$ ipython --no-banner

In [1]: import numpy as np

In [2]: import numpy.linalg as la

In [3]: np.set_printoptions(precision=2, suppress=True, linewidth=100)

In [4]: F = np.load("block3.npy")

In [5]: F
Out[5]: 
array([[4., 0., 3.],
       [0., 4., 0.],
       [3., 0., 4.]])

In [6]: # symmetric

In [7]: hat = np.triu(np.array([[-3, 0, 2], [-1, 2, 0], [-1, 3, -1]]), 1) + np.eye(3)

In [8]: Y = hat @ F @ la.inv(hat)

In [9]: np.round(la.det(Y), 2)
Out[9]: np.float64(28.0)

In [10]: np.trace(Y), np.trace(F)
Out[10]: (np.float64(12.0), np.float64(12.0))

In [11]: la.matrix_rank(Y)
Out[11]: np.int64(3)

In [12]: hat @ F - F @ hat
Out[12]: 
array([[ 6.,  0.,  0.],
       [ 0.,  0.,  0.],
       [ 0.,  0., -6.]])

In [13]: vec = np.array([5, -5, -3])

In [14]: h = np.maximum(F @ vec, 0)

In [15]: np.tanh(F @ vec)
Out[15]: array([ 1., -1.,  1.])

In [16]: np.maximum(F @ vec, 0) - np.maximum(-F @ vec, 0)
Out[16]: array([ 11., -20.,   3.])

In [17]: np.flatnonzero(h > 1e-9)
Out[17]: array([0, 2])

In [18]: F.T @ h
Out[18]: array([53.,  0., 45.])

In [19]: h
Out[19]: array([11.,  0.,  3.])

In [20]: (la.matrix_power((F != 0) + (F.T != 0) + np.eye(3), 3) > 0).astype(int)
Out[20]: 
array([[1, 0, 1],
       [0, 1, 0],
       [1, 0, 1]])

In [21]: np.sort(la.eigvals(F).real)
Out[21]: array([1., 4., 7.])

In [22]: round(float(la.det(F)), 2)
Out[22]: 28.0

In [23]: F @ F
Out[23]: 
array([[25.,  0., 24.],
       [ 0., 16.,  0.],
       [24.,  0., 25.]])

In [24]: vals, vecs = la.eigh(F)

In [25]: vec = np.array([5, 0, 3])

In [26]: vecs * np.maximum(vals, 0) @ vecs.T
Out[26]: 
array([[4., 0., 3.],
       [0., 4., 0.],
       [3., 0., 4.]])

In [27]: np.abs(F).sum(axis=1).max(), np.abs(vals).max()
Out[27]: (np.float64(7.0), np.float64(7.0))

In [28]: la.eigvalsh(F[1:, 1:])
Out[28]: array([4., 4.])

In [29]: vec = np.ones(3)

In [30]: for _ in range(5):
    ...:     vec = F @ vec
    ...:     vec /= la.norm(vec)
    ...:     print(round(vec @ F @ vec, 2))
    ...: 
6.58
6.85
6.95
6.98
6.99

In [31]: vec
Out[31]: array([0.71, 0.04, 0.71])

In [32]: K = np.array([[0.58, -1.1, 4.6],
    ...:     [0.28, 0.55, 0.57],
    ...:     [0.0, -1.97, 1.93],
    ...:     [0.21, -3.35, 2.81],
    ...:     [-0.14, 0.1, -0.05],
    ...:     [0.04, 0.01, 0.19],
    ...:     [0.19, 0.81, 2.42],
    ...:     [0.51, -1.09, 4.45],
    ...:     [0.26, -0.08, 2.08],
    ...:     [0.17, -1.83, 4.0],
    ...:     [0.1, -1.98, 1.93],
    ...:     [0.21, 1.35, -0.64],
    ...:     [-0.44, 0.6, -1.33],
    ...:     [0.03, 3.21, -0.74],
    ...:     [0.29, 0.04, 3.78]])

In [33]: Xs = K - K.mean(axis=0)

In [34]: vecs = la.svd(Xs)[2][:2]

In [35]: Y = Xs - Xs @ vecs.T @ vecs

In [36]: (Xs @ vecs.T).std(axis=0)
Out[36]: array([2.24, 1.06])

In [37]: Y.std(axis=0)
Out[37]: array([0.14, 0.01, 0.02])

In [38]: round(float(la.norm(Y) / la.norm(Xs)), 2)
Out[38]: 0.06

In [39]: cov = np.cov(K, rowvar=False)

In [40]: np.polyfit(K[:, 0], K[:, 2], 1)
Out[40]: array([5.99, 0.82])

In [41]: np.round(np.corrcoef(K[:, 0], K[:, 2])[0, 1], 2)
Out[41]: np.float64(0.75)

In [42]: np.median(K, axis=0)
Out[42]: array([0.19, 0.01, 1.93])

In [43]: cov
Out[43]: 
array([[ 0.06, -0.09,  0.37],
       [-0.09,  2.62, -1.99],
       [ 0.37, -1.99,  3.91]])

In [44]: dist = la.norm(K[:, None] - K[None], axis=-1)

In [45]: (dist + 1e9 * np.eye(15)).round(6).argmin(axis=1)
Out[45]: array([ 7,  5, 10, 10,  5,  4,  8,  0,  6,  7,  2, 12, 11, 11,  7])

In [46]: dist.mean(axis=1).argmax()
Out[46]: np.int64(13)

In [47]: dist[14]
Out[47]: array([1.43, 3.25, 2.75, 3.53, 3.85, 3.6 , 1.57, 1.33, 1.7 , 1.89, 2.75, 4.61, 5.19, 5.53, 0.  ])
